% python3 -q
>>> import numpy as np
>>> import numpy.linalg as la
>>> np.set_printoptions(suppress=True, linewidth=160)
>>> E = np.loadtxt("block18.csv", delimiter=",")
>>> E
array([[ 4.,  5.,  6.,  7.,  8.,  9., 10., 11., 12.],
       [13., 14., 15., 16., 17., 18., 19., 20., 21.],
       [22., 23., 24., 25., 26., 27., 28., 29., 30.]])
>>> left, sv, Vt = la.svd(E)
>>> evecs = Vt[:(sv > 1e-8).sum()]
>>> rng = np.random.default_rng(84)
>>> x0 = E[0] + 2 * E[2] + rng.integers(2) * np.eye(9)[2]
>>> x0
array([48., 51., 55., 57., 60., 63., 66., 69., 72.])
>>> np.round(la.norm(x0 - evecs.T @ evecs @ x0), 3)
np.float64(0.907)
>>> np.round(np.diag(evecs.T @ evecs), 3)
array([0.378, 0.261, 0.178, 0.128, 0.111, 0.128, 0.178, 0.261, 0.378])
>>> x0 = np.array([2, -3, 2, 3, -3, -3, -1, 2, -3])
>>> h1 = np.maximum(E @ x0, 0)
>>> E.T @ h1
array([0., 0., 0., 0., 0., 0., 0., 0., 0.])
>>> np.maximum(E @ x0, 0) - np.maximum(-E @ x0, 0)
array([ -49.,  -85., -121.])
>>> np.flatnonzero(h1 > 1e-9)
array([], dtype=int64)
>>> np.maximum(E @ (3 * x0), 0)
array([0., 0., 0.])
>>> h1
array([0., 0., 0.])
>>> B = np.array([[-3, 0, -2],
...     [3, -3, 0],
...     [3, 1, 0],
...     [-3, -2, -2],
...     [-3, 1, -3],
...     [1, -3, 3],
...     [1, 1, -3],
...     [0, -2, 0],
...     [0, 0, 3]])
>>> E @ B
array([[  -5.,  -54.,  -13.],
       [ -14., -117.,  -49.],
       [ -23., -180.,  -85.]])
>>> np.vstack([E, B.T]).shape
(6, 9)
>>> np.einsum("ij,ij->i", E, E)
array([ 636., 2661., 6144.])
>>> la.matrix_rank(np.vstack([E, B.T]))
np.int64(5)
>>> la.matrix_rank(E @ B)
np.int64(2)
>>> B.T @ E.T
array([[  -5.,  -14.,  -23.],
       [ -54., -117., -180.],
       [ -13.,  -49.,  -85.]])
>>> np.unique(E.round(6), axis=0).shape
(3, 9)
>>> np.abs(np.diag(la.qr(E)[1])) > 1e-9
array([ True,  True, False])
>>> np.round(E @ la.pinv(E) @ E, 3)
array([[ 4.,  5.,  6.,  7.,  8.,  9., 10., 11., 12.],
       [13., 14., 15., 16., 17., 18., 19., 20., 21.],
       [22., 23., 24., 25., 26., 27., 28., 29., 30.]])
>>> la.lstsq(E[:-1].T, E[-1])[2]
np.int32(2)
>>> data = np.minimum.outer(np.arange(1, 6), np.arange(1, 6)) * -1
>>> data
array([[-1, -1, -1, -1, -1],
       [-1, -2, -2, -2, -2],
       [-1, -2, -3, -3, -3],
       [-1, -2, -3, -4, -4],
       [-1, -2, -3, -4, -5]])
>>> C2 = data.T @ data
>>> np.allclose(C2, C2.T)
True
>>> np.round(la.eigvalsh(C2)[::-1], 3)
array([152.363,   2.099,   0.34 ,   0.125,   0.074])
>>> np.round(la.svd(data, compute_uv=False) ** 2, 3)
array([152.363,   2.099,   0.34 ,   0.125,   0.074])
>>> np.diag(C2)
array([ 5, 17, 32, 46, 55])
>>> feats = np.array([[1.0, 0.9, 0.81], [0.9, 1.0, 0.9], [0.81, 0.9, 1.0]])
>>> # equal to its transpose
>>> x0 = np.ones(3)
>>> for _ in range(6):
...     x0 = feats @ x0
...     x0 /= la.norm(x0)
...     print(round(x0 @ feats @ x0, 3))
... 
2.741
2.741
2.741
2.741
2.741
2.741
>>> x0.round(3)
array([0.571, 0.59 , 0.571])
>>> f = np.array([6, -2, 9])
>>> B = feats + np.outer(f, np.eye(3)[1])
>>> la.matrix_rank(la.inv(B) - la.inv(feats), tol=1e-8)
np.int64(1)
>>> arr = np.load("sample7.npy")
>>> arr
array([[ 0.7  , -1.8  , -0.1  , -0.6  ],
       [-1.   , -2.3  ,  0.   ,  0.   ],
       [-0.2  ,  0.2  , -0.2  , -0.7  ],
       [ 0.   , -1.   , -0.4  ,  1.   ],
       [ 1.4  ,  0.2  ,  0.5  ,  1.8  ],
       [ 1.39 ,  0.193,  0.503,  1.781],
       [ 0.5  , -0.3  ,  1.   ,  0.1  ]])
>>> hat = arr @ la.solve(arr.T @ arr, arr.T)
>>> np.round(la.eigvalsh(hat), 3) + 0
array([0., 0., 0., 1., 1., 1., 1.])
>>> np.round(hat @ arr[:, 2], 3) + 0
array([-0.1  ,  0.   , -0.2  , -0.4  ,  0.5  ,  0.503,  1.   ])
>>> np.allclose(hat @ hat, hat)
True
>>> np.trace(hat)
np.float64(4.0)
>>> np.round(np.diag(hat), 3)
array([0.984, 0.831, 0.09 , 0.484, 0.438, 0.43 , 0.743])
>>> arr.ravel(order="F")
array([ 0.7  , -1.   , -0.2  ,  0.   ,  1.4  ,  1.39 ,  0.5  , -1.8  , -2.3  ,  0.2  , -1.   ,  0.2  ,  0.193, -0.3  , -0.1  ,  0.   , -0.2  , -0.4  ,  0.5  ,
        0.503,  1.   , -0.6  ,  0.   , -0.7  ,  1.   ,  1.8  ,  1.781,  0.1  ])
>>> blk = arr.reshape(7, 2, -1)
>>> np.round(np.einsum("ihd,ihd->ih", blk, blk), 3)
array([[3.73 , 0.37 ],
       [6.29 , 0.   ],
       [0.08 , 0.53 ],
       [1.   , 1.16 ],
       [2.   , 3.49 ],
       [1.969, 3.425],
       [0.34 , 1.01 ]])
>>> blk[:, 0]
array([[ 0.7  , -1.8  ],
       [-1.   , -2.3  ],
       [-0.2  ,  0.2  ],
       [ 0.   , -1.   ],
       [ 1.4  ,  0.2  ],
       [ 1.39 ,  0.193],
       [ 0.5  , -0.3  ]])
>>> np.swapaxes(blk, 1, 2)[1]
array([[-1. ,  0. ],
       [-2.3,  0. ]])
>>> np.round(blk.sum(axis=1), 3)
array([[ 0.6  , -2.4  ],
       [-1.   , -2.3  ],
       [-0.4  , -0.5  ],
       [-0.4  ,  0.   ],
       [ 1.9  ,  2.   ],
       [ 1.893,  1.974],
       [ 1.5  , -0.2  ]])
>>> blk.shape
(7, 2, 2)
>>> x0 = np.array([3, -2, -1, -1])
>>> y = arr @ x0
>>> y.round(3)
array([ 6.4,  1.6, -0.1,  1.4,  1.5,  1.5,  1. ])
>>> np.round(la.pinv(arr) @ arr, 3) + 0
array([[1., 0., 0., 0.],
       [0., 1., 0., 0.],
       [0., 0., 1., 0.],
       [0., 0., 0., 1.]])
>>> y = y + 0.1 * rng.normal(size=7)
>>> y.round(3)
array([6.364, 1.363, 0.004, 1.279, 1.483, 1.564, 1.014])
>>> c, *_ = la.lstsq(arr, y)
>>> c.round(3)
array([ 3.084, -1.93 , -1.007, -1.063])
>>> np.round(arr.T @ (y - arr @ c), 3) + 0
array([0., 0., 0., 0.])
>>> B = np.c_[arr[:, :1] @ np.array([[2]]), np.array([0, -1, 2, -3, 0, 0, 1])]
>>> B
array([[ 1.4 ,  0.  ],
       [-2.  , -1.  ],
       [-0.4 ,  2.  ],
       [ 0.  , -3.  ],
       [ 2.8 ,  0.  ],
       [ 2.78,  0.  ],
       [ 1.  ,  1.  ]])
>>> np.round(la.norm(la.qr(arr)[0].T @ B, axis=0) ** 2 / ((B ** 2).sum(axis=0) + 1e-12), 3)
array([1.   , 0.737])
>>> la.matrix_rank(B)
np.int64(2)
>>> np.round(la.norm(B - arr @ la.lstsq(arr, B)[0], axis=0), 3) + 0
array([0.   , 1.987])
>>> M = np.load("mat.npy")
>>> M
array([[ 2.,  4., -2.,  3.],
       [ 1.,  5., -2.,  3.],
       [ 0., -2.,  2., -1.],
       [-2., -8.,  4., -5.]])
>>> left, sv, Vt = la.svd(M)
>>> evecs = Vt[:(sv > 1e-8).sum()]
>>> x0 = M[2] + 4 * M[3] + rng.integers(2) * np.eye(4)[1]
>>> x0
array([ -8., -33.,  18., -21.])
>>> round(la.norm(x0 - evecs.T @ evecs @ x0), 3)
np.float64(0.408)
>>> np.allclose(evecs.T @ evecs @ x0, x0)
False
>>> left, sv, Vt = la.svd(M)
>>> np.argmax(sv[:-1] / (sv[1:] + 1e-6)) + 1
np.int64(3)
>>> sv.round(3) + 0
array([13.691,  1.361,  0.832,  0.   ])
>>> B = left[:, :3] @ np.diag(sv[:3]) @ Vt[:3]
>>> la.matrix_rank(B)
np.int64(3)
>>> round(float(np.abs(M - B).max()), 3)
0.0
>>> np.round(la.norm(M - B, 2), 3), round(sv[3], 3)
(np.float64(0.0), np.float64(0.0))
>>> [round(float(x), 3) for x in la.svd(M, compute_uv=False)[:3]]
[13.691, 1.361, 0.832]
>>> r = la.matrix_rank(M)
>>> r
np.int64(3)
>>> N = la.svd(M)[2][r:].T
>>> np.round(N[:, 0] / N[np.abs(N[:, 0]).round(6).argmax(), 0], 3) + 0
array([-0.5, -0.5,  0. ,  1. ])
>>> N.shape
(4, 1)
>>> np.round(N @ N.T, 3) + 0
array([[ 0.167,  0.167,  0.   , -0.333],
       [ 0.167,  0.167,  0.   , -0.333],
       [ 0.   ,  0.   ,  0.   ,  0.   ],
       [-0.333, -0.333,  0.   ,  0.667]])
>>> [int(la.matrix_rank(M[:, :j + 1])) for j in range(4)]
[1, 2, 3, 3]
>>> la.matrix_rank(M.T @ M), la.matrix_rank(M @ M.T)
(np.int64(3), np.int64(3))
>>> np.allclose(M @ N, 0)
True
>>> labels = rng.permutation(4)
>>> labels
array([3, 0, 1, 2])
>>> B = M[labels][:, labels]
>>> np.round(la.det(B), 3), round(float(la.det(M[labels])), 3)
(np.float64(0.0), 0.0)
>>> np.diag(B)
array([-5.,  2.,  5.,  2.])
>>> B
array([[-5., -2., -8.,  4.],
       [ 3.,  2.,  4., -2.],
       [ 3.,  1.,  5., -2.],
       [-1.,  0., -2.,  2.]])
>>> np.trace(B)
np.float64(4.0)
>>> np.allclose(B, M)
False
>>> W0 = np.diag(np.array([-9, 7, -6, 4, -4, 6, 9, 6, -3, -5]))
>>> W0
array([[-9,  0,  0,  0,  0,  0,  0,  0,  0,  0],
       [ 0,  7,  0,  0,  0,  0,  0,  0,  0,  0],
       [ 0,  0, -6,  0,  0,  0,  0,  0,  0,  0],
       [ 0,  0,  0,  4,  0,  0,  0,  0,  0,  0],
       [ 0,  0,  0,  0, -4,  0,  0,  0,  0,  0],
       [ 0,  0,  0,  0,  0,  6,  0,  0,  0,  0],
       [ 0,  0,  0,  0,  0,  0,  9,  0,  0,  0],
       [ 0,  0,  0,  0,  0,  0,  0,  6,  0,  0],
       [ 0,  0,  0,  0,  0,  0,  0,  0, -3,  0],
       [ 0,  0,  0,  0,  0,  0,  0,  0,  0, -5]])
>>> la.cond(feats) > 100
np.False_
>>> la.matrix_rank(feats, rtol=0.1)
np.int64(1)
>>> round(la.norm(feats, 2) / la.norm(feats), 3)
np.float64(0.997)
>>> np.all(la.eigvalsh(data) > 0)
np.False_
>>> w, evecs = la.eigh(W0)
>>> x0 = np.array([1, 1, 0, 2, -1, 1, 2, 1, 0, -1])
>>> np.round(la.eigvalsh(W0[1:, 1:]), 3)
array([-6., -5., -4., -3.,  4.,  6.,  6.,  7.,  9.])
>>> np.abs(W0).sum(axis=1).max(), np.abs(w).max()
(np.int64(9), np.float64(9.0))
>>> evecs * np.maximum(w, 0) @ evecs.T
array([[0., 0., 0., 0., 0., 0., 0., 0., 0., 0.],
       [0., 7., 0., 0., 0., 0., 0., 0., 0., 0.],
       [0., 0., 0., 0., 0., 0., 0., 0., 0., 0.],
       [0., 0., 0., 4., 0., 0., 0., 0., 0., 0.],
       [0., 0., 0., 0., 0., 0., 0., 0., 0., 0.],
       [0., 0., 0., 0., 0., 6., 0., 0., 0., 0.],
       [0., 0., 0., 0., 0., 0., 9., 0., 0., 0.],
       [0., 0., 0., 0., 0., 0., 0., 6., 0., 0.],
       [0., 0., 0., 0., 0., 0., 0., 0., 0., 0.],
       [0., 0., 0., 0., 0., 0., 0., 0., 0., 0.]])
>>> round(float(x0 @ W0 @ x0 / (x0 @ x0)), 3), w[0], w[-1]
(3.786, np.float64(-9.0), np.float64(9.0))
>>> (np.sign(evecs[:, -1].round(6)) == np.sign(evecs[0, -1].round(6))).astype(int)
array([1, 1, 1, 1, 1, 1, 0, 1, 1, 1])
>>> x0 @ W0 @ x0
np.int64(53)
